% ipython --no-banner

In [1]: import numpy as np

In [2]: np.set_printoptions(precision=3, suppress=True, linewidth=200, sign=" ")

In [3]: K = np.load("layer8.npy")

In [4]: K
Out[4]: 
array([[ 0.232, -0.135, -0.226, -0.316, -0.677, -0.497, -0.135, -0.045, -0.226],
       [-0.135,  0.976, -0.04 , -0.056, -0.12 , -0.088, -0.024, -0.008, -0.04 ],
       [-0.226, -0.04 ,  0.934, -0.093, -0.199, -0.146, -0.04 , -0.013, -0.066],
       [-0.316, -0.056, -0.093,  0.87 , -0.279, -0.205, -0.056, -0.019, -0.093],
       [-0.677, -0.12 , -0.199, -0.279,  0.402, -0.438, -0.12 , -0.04 , -0.199],
       [-0.497, -0.088, -0.146, -0.205, -0.438,  0.679, -0.088, -0.029, -0.146],
       [-0.135, -0.024, -0.04 , -0.056, -0.12 , -0.088,  0.976, -0.008, -0.04 ],
       [-0.045, -0.008, -0.013, -0.019, -0.04 , -0.029, -0.008,  0.997, -0.013],
       [-0.226, -0.04 , -0.066, -0.093, -0.199, -0.146, -0.04 , -0.013,  0.934]])

In [5]: np.linalg.svd(K, compute_uv=False)
Out[5]: array([ 1.,  1.,  1.,  1.,  1.,  1.,  1.,  1.,  1.])

In [6]: print(round(K[:, 0] @ K[:, 4], 3))
-0.0

In [7]: np.linalg.pinv(K)
Out[7]: 
array([[ 0.232, -0.135, -0.226, -0.316, -0.677, -0.497, -0.135, -0.045, -0.226],
       [-0.135,  0.976, -0.04 , -0.056, -0.12 , -0.088, -0.024, -0.008, -0.04 ],
       [-0.226, -0.04 ,  0.934, -0.093, -0.199, -0.146, -0.04 , -0.013, -0.066],
       [-0.316, -0.056, -0.093,  0.87 , -0.279, -0.205, -0.056, -0.019, -0.093],
       [-0.677, -0.12 , -0.199, -0.279,  0.402, -0.438, -0.12 , -0.04 , -0.199],
       [-0.497, -0.088, -0.146, -0.205, -0.438,  0.679, -0.088, -0.029, -0.146],
       [-0.135, -0.024, -0.04 , -0.056, -0.12 , -0.088,  0.976, -0.008, -0.04 ],
       [-0.045, -0.008, -0.013, -0.019, -0.04 , -0.029, -0.008,  0.997, -0.013],
       [-0.226, -0.04 , -0.066, -0.093, -0.199, -0.146, -0.04 , -0.013,  0.934]])

In [8]: rng = np.random.default_rng(920)

In [9]: lab = rng.permutation(9)

In [10]: lab
Out[10]: array([ 7,  4,  1,  3,  0,  5,  6,  2,  8])

In [11]: M2 = K[lab][:, lab]

In [12]: np.allclose(M2, K)
Out[12]: False

In [13]: print(np.trace(M2))
7.0

In [14]: print(M2)
[[ 0.997 -0.04  -0.008 -0.019 -0.045 -0.029 -0.008 -0.013 -0.013]
 [-0.04   0.402 -0.12  -0.279 -0.677 -0.438 -0.12  -0.199 -0.199]
 [-0.008 -0.12   0.976 -0.056 -0.135 -0.088 -0.024 -0.04  -0.04 ]
 [-0.019 -0.279 -0.056  0.87  -0.316 -0.205 -0.056 -0.093 -0.093]
 [-0.045 -0.677 -0.135 -0.316  0.232 -0.497 -0.135 -0.226 -0.226]
 [-0.029 -0.438 -0.088 -0.205 -0.497  0.679 -0.088 -0.146 -0.146]
 [-0.008 -0.12  -0.024 -0.056 -0.135 -0.088  0.976 -0.04  -0.04 ]
 [-0.013 -0.199 -0.04  -0.093 -0.226 -0.146 -0.04   0.934 -0.066]
 [-0.013 -0.199 -0.04  -0.093 -0.226 -0.146 -0.04  -0.066  0.934]]

In [15]: round(float(np.linalg.eigvalsh(K).min()), 3)
Out[15]: -1.0

In [16]: np.linalg.cholesky(K)
LinAlgError: Matrix is not positive definite


In [17]: Q, V = np.linalg.qr(K[:, :7])[0], np.linalg.qr(K[:, 7:])[0]

In [18]: sigma = np.linalg.svd(Q.T @ V, compute_uv=False)

In [19]: (sigma > 0.9).sum()
Out[19]: np.int64(0)

In [20]: sigma.round(3) + 0
Out[20]: array([ 0.,  0.])

In [21]: mat = np.loadtxt("w.csv", delimiter=",")

In [22]: print(mat)
[[ 2.  1.  0.  0.  0.  0.  0.  0.  0.]
 [ 0.  2.  1.  0.  0.  0.  0.  0.  0.]
 [ 0.  0.  2.  1.  0.  0.  0.  0.  0.]
 [ 0.  0.  0.  2.  1.  0.  0.  0.  0.]
 [ 0.  0.  0.  0.  2.  1.  0.  0.  0.]
 [ 0.  0.  0.  0.  0.  2.  1.  0.  0.]
 [ 0.  0.  0.  0.  0.  0.  2.  1.  0.]
 [ 0.  0.  0.  0.  0.  0.  0.  2.  1.]
 [ 0.  0.  0.  0.  0.  0.  0.  0.  2.]]

In [23]: x = np.array([-2, -3, -3, -2, 1, -1, 3, -3, 3])

In [24]: np.linalg.norm(mat @ x) <= np.linalg.norm(mat, 2) * np.linalg.norm(x) + 1e-9
Out[24]: np.True_

In [25]: mat @ np.eye(9)[4]
Out[25]: array([ 0.,  0.,  0.,  1.,  2.,  0.,  0.,  0.,  0.])

In [26]: W = np.array([[2, 2],
    ...:     [2, 1],
    ...:     [1, 2],
    ...:     [2, 2],
    ...:     [2, 0],
    ...:     [0, 0],
    ...:     [2, 1],
    ...:     [1, 2],
    ...:     [2, 0]])

In [27]: b = np.array([6, 9])

In [28]: hid = np.maximum(mat @ W + b, 0)

In [29]: hid
Out[29]: 
array([[ 12.,  14.],
       [ 11.,  13.],
       [ 10.,  15.],
       [ 12.,  13.],
       [ 10.,   9.],
       [  8.,  10.],
       [ 11.,  13.],
       [ 10.,  13.],
       [ 10.,   9.]])

In [30]: cent = np.array([[-5, 5, 4], [1, -3, -2]])

In [31]: W @ cent
Out[31]: 
array([[ -8,   4,   4],
       [ -9,   7,   6],
       [ -3,  -1,   0],
       [ -8,   4,   4],
       [-10,  10,   8],
       [  0,   0,   0],
       [ -9,   7,   6],
       [ -3,  -1,   0],
       [-10,  10,   8]])

In [32]: data = np.loadtxt("case5.csv", delimiter=",")

In [33]: data
Out[33]: 
array([[ 0.,  2.,  0.,  2.,  0.,  2.],
       [-1.,  1., -1.,  1., -1.,  1.],
       [-1.,  1., -1.,  1., -1.,  1.],
       [ 0.,  2.,  0.,  2.,  0.,  2.],
       [-1.,  1., -1.,  1., -1.,  1.],
       [-1.,  1., -1.,  1., -1.,  1.]])

In [34]: print(np.round(np.sort(np.abs(np.linalg.eigvals(data))), 3) + 0)
[ 0.  0.  0.  0.  0.  2.]

In [35]: print(np.linalg.matrix_power(data, 2))
[[-4.  8. -4.  8. -4.  8.]
 [ 0.  0.  0.  0.  0.  0.]
 [ 0.  0.  0.  0.  0.  0.]
 [-4.  8. -4.  8. -4.  8.]
 [ 0.  0.  0.  0.  0.  0.]
 [ 0.  0.  0.  0.  0.  0.]]

In [36]: data @ data
Out[36]: 
array([[-4.,  8., -4.,  8., -4.,  8.],
       [ 0.,  0.,  0.,  0.,  0.,  0.],
       [ 0.,  0.,  0.,  0.,  0.,  0.],
       [-4.,  8., -4.,  8., -4.,  8.],
       [ 0.,  0.,  0.,  0.,  0.,  0.],
       [ 0.,  0.,  0.,  0.,  0.,  0.]])

In [37]: print((data + data.T) / 2)
[[ 0.   0.5 -0.5  1.  -0.5  0.5]
 [ 0.5  1.   0.   1.5  0.   1. ]
 [-0.5  0.  -1.   0.5 -1.   0. ]
 [ 1.   1.5  0.5  2.   0.5  1.5]
 [-0.5  0.  -1.   0.5 -1.   0. ]
 [ 0.5  1.   0.   1.5  0.   1. ]]

In [38]: np.allclose(data, data.T)
Out[38]: False

In [39]: np.linalg.determinant(data)
AttributeError: module 'numpy.linalg' has no attribute 'determinant'


In [40]: round(float(np.abs(np.linalg.eigvals(data)).max()), 3)
Out[40]: 2.0

In [41]: print(np.round(np.linalg.det(data), 3))
0.0

In [42]: np.allclose(data @ data.T, data.T @ data)
Out[42]: False

In [43]: (data - data.T) / 2
Out[43]: 
array([[ 0. ,  1.5,  0.5,  1. ,  0.5,  1.5],
       [-1.5,  0. , -1. , -0.5, -1. ,  0. ],
       [-0.5,  1. ,  0. ,  0.5,  0. ,  1. ],
       [-1. ,  0.5, -0.5,  0. , -0.5,  0.5],
       [-0.5,  1. ,  0. ,  0.5,  0. ,  1. ],
       [-1.5,  0. , -1. , -0.5, -1. ,  0. ]])

In [44]: theta = np.radians(60)

In [45]: r_ = np.eye(6)

In [46]: r_[1, 1] = r_[4, 4] = np.cos(theta)

In [47]: r_[1, 4], r_[4, 1] = -np.sin(theta), np.sin(theta)

In [48]: r_
Out[48]: 
array([[ 1.   ,  0.   ,  0.   ,  0.   ,  0.   ,  0.   ],
       [ 0.   ,  0.5  ,  0.   ,  0.   , -0.866,  0.   ],
       [ 0.   ,  0.   ,  1.   ,  0.   ,  0.   ,  0.   ],
       [ 0.   ,  0.   ,  0.   ,  1.   ,  0.   ,  0.   ],
       [ 0.   ,  0.866,  0.   ,  0.   ,  0.5  ,  0.   ],
       [ 0.   ,  0.   ,  0.   ,  0.   ,  0.   ,  1.   ]])

In [49]: M2 = data @ r_.T

In [50]: round(float(np.linalg.det(r_)), 3), np.trace(r_)
Out[50]: (1.0, np.float64(5.0))

In [51]: lab = rng.permutation(6)

In [52]: lab
Out[52]: array([ 0,  1,  2,  4,  3,  5])

In [53]: M2 = data[lab][:, lab]

In [54]: M2
Out[54]: 
array([[ 0.,  2.,  0.,  0.,  2.,  2.],
       [-1.,  1., -1., -1.,  1.,  1.],
       [-1.,  1., -1., -1.,  1.,  1.],
       [-1.,  1., -1., -1.,  1.,  1.],
       [ 0.,  2.,  0.,  0.,  2.,  2.],
       [-1.,  1., -1., -1.,  1.,  1.]])

In [55]: print(np.allclose(M2, data))
False

In [56]: np.trace(M2)
Out[56]: np.float64(2.0)

In [57]: round(np.linalg.det(M2), 3), round(float(np.linalg.det(data[lab])), 3)
Out[57]: (np.float64(0.0), 0.0)

In [58]: print(np.diag(M2))
[ 0.  1. -1. -1.  2.  1.]

In [59]: np.unique(data.round(6), axis=0).shape
Out[59]: (2, 6)

In [60]: np.linalg.lstsq(data[:-1].T, data[-1])[2]
Out[60]: np.int32(2)

In [61]: np.abs(np.diag(np.linalg.qr(data)[1])) > 1e-9
Out[61]: array([ True,  True, False, False, False, False])

In [62]: np.round(np.trace(np.linalg.pinv(data) @ data), 3)
Out[62]: np.float64(2.0)

In [63]: F = np.load("block4.npy")

In [64]: F
Out[64]: 
array([[ 5.,  0.,  0.,  4.],
       [ 0.,  5.,  4.,  0.],
       [ 0.,  4.,  5.,  0.],
       [ 4.,  0.,  0.,  5.]])

In [65]: # 2 groups of indices that never mix

In [66]: M2 = np.linalg.inv(F)

In [67]: np.round(F @ M2, 3) + 0
Out[67]: 
array([[ 1.,  0.,  0.,  0.],
       [ 0.,  1.,  0.,  0.],
       [ 0.,  0.,  1.,  0.],
       [ 0.,  0.,  0.,  1.]])

In [68]: (np.abs(M2) > 1e-9).astype(int)
Out[68]: 
array([[ 1,  0,  0,  1],
       [ 0,  1,  1,  0],
       [ 0,  1,  1,  0],
       [ 1,  0,  0,  1]])

In [69]: np.linalg.det(F) * M2
Out[69]: 
array([[ 45.,   0.,   0., -36.],
       [  0.,  45., -36.,   0.],
       [  0., -36.,  45.,   0.],
       [-36.,   0.,   0.,  45.]])

In [70]: round(np.linalg.cond(F), 3)
Out[70]: np.float64(9.0)

In [71]: M2
Out[71]: 
array([[ 0.556,  0.   ,  0.   , -0.444],
       [ 0.   ,  0.556, -0.444,  0.   ],
       [ 0.   , -0.444,  0.556,  0.   ],
       [-0.444,  0.   ,  0.   ,  0.556]])

In [72]: feats = np.load("mat.npy")

In [73]: feats
Out[73]: 
array([[-3.456, -0.915, -2.949,  3.54 , -7.78 ],
       [-4.797,  1.081,  3.691,  2.973, -5.08 ],
       [-4.248,  0.245,  7.065,  1.631, -2.997],
       [-6.759,  3.975,  7.09 ,  3.399, -4.272],
       [-1.889,  2.281, -2.322,  2.015, -2.735],
       [-4.185, -0.25 , -0.631,  3.586, -7.395],
       [ 4.498, -3.343, -3.   , -2.671,  3.46 ],
       [-6.677,  1.603,  6.579,  3.532, -6.255],
       [-0.947, -2.127, -4.488,  2.131, -5.578],
       [ 5.307, -0.732, -1.088, -4.165,  7.645],
       [ 0.916,  2.761, -0.063, -0.874,  3.315],
       [-6.883,  3.077,  5.278,  4.135, -6.372],
       [ 8.087, -2.842, -9.54 , -4.009,  6.215]])

In [74]: proj = feats @ np.linalg.solve(feats.T @ feats, feats.T)

In [75]: proj @ feats[:, 2]
Out[75]: array([-2.949,  3.691,  7.065,  7.09 , -2.322, -0.631, -3.   ,  6.579, -4.488, -1.088, -0.063,  5.278, -9.54 ])

In [76]: np.allclose(proj @ proj, proj)
Out[76]: True

In [77]: C2 = np.cov(feats, rowvar=False)

In [78]: np.corrcoef(feats.T)
Out[78]: 
array([[ 1.   , -0.684, -0.791, -0.957,  0.891],
       [-0.684,  1.   ,  0.718,  0.551, -0.356],
       [-0.791,  0.718,  1.   ,  0.582, -0.458],
       [-0.957,  0.551,  0.582,  1.   , -0.976],
       [ 0.891, -0.356, -0.458, -0.976,  1.   ]])

In [79]: np.linalg.eigvalsh(C2)[::-1]
Out[79]: array([ 75.116,  16.808,   2.574,   0.003,   0.002])

In [80]: np.polyfit(feats[:, 2], feats[:, 1], 1)
Out[80]: array([ 0.325,  0.23 ])

In [81]: x = np.array([0, -2, -1, -1, -1])

In [82]: y = feats @ x

In [83]: np.round(np.linalg.lstsq(feats, y)[0], 3) + 0
Out[83]: array([ 0., -2., -1., -1., -1.])

In [84]: y = y + 0.1 * rng.normal(size=13)

In [85]: y
Out[85]: array([  8.921,  -3.71 ,  -6.09 , -14.27 ,  -1.482,   5.033,   8.922,  -6.966,  11.989,  -0.911,  -7.733,  -9.048,  12.887])

In [86]: b, *_ = np.linalg.lstsq(feats, y)

In [87]: b
Out[87]: array([ 0.817, -1.561, -0.719, -1.264, -1.626])

In [88]: round(float(np.linalg.norm(y - feats @ b)), 3)
Out[88]: 0.277

In [89]: np.round(feats.T @ (y - feats @ b), 3) + 0
Out[89]: array([ 0.,  0.,  0.,  0.,  0.])
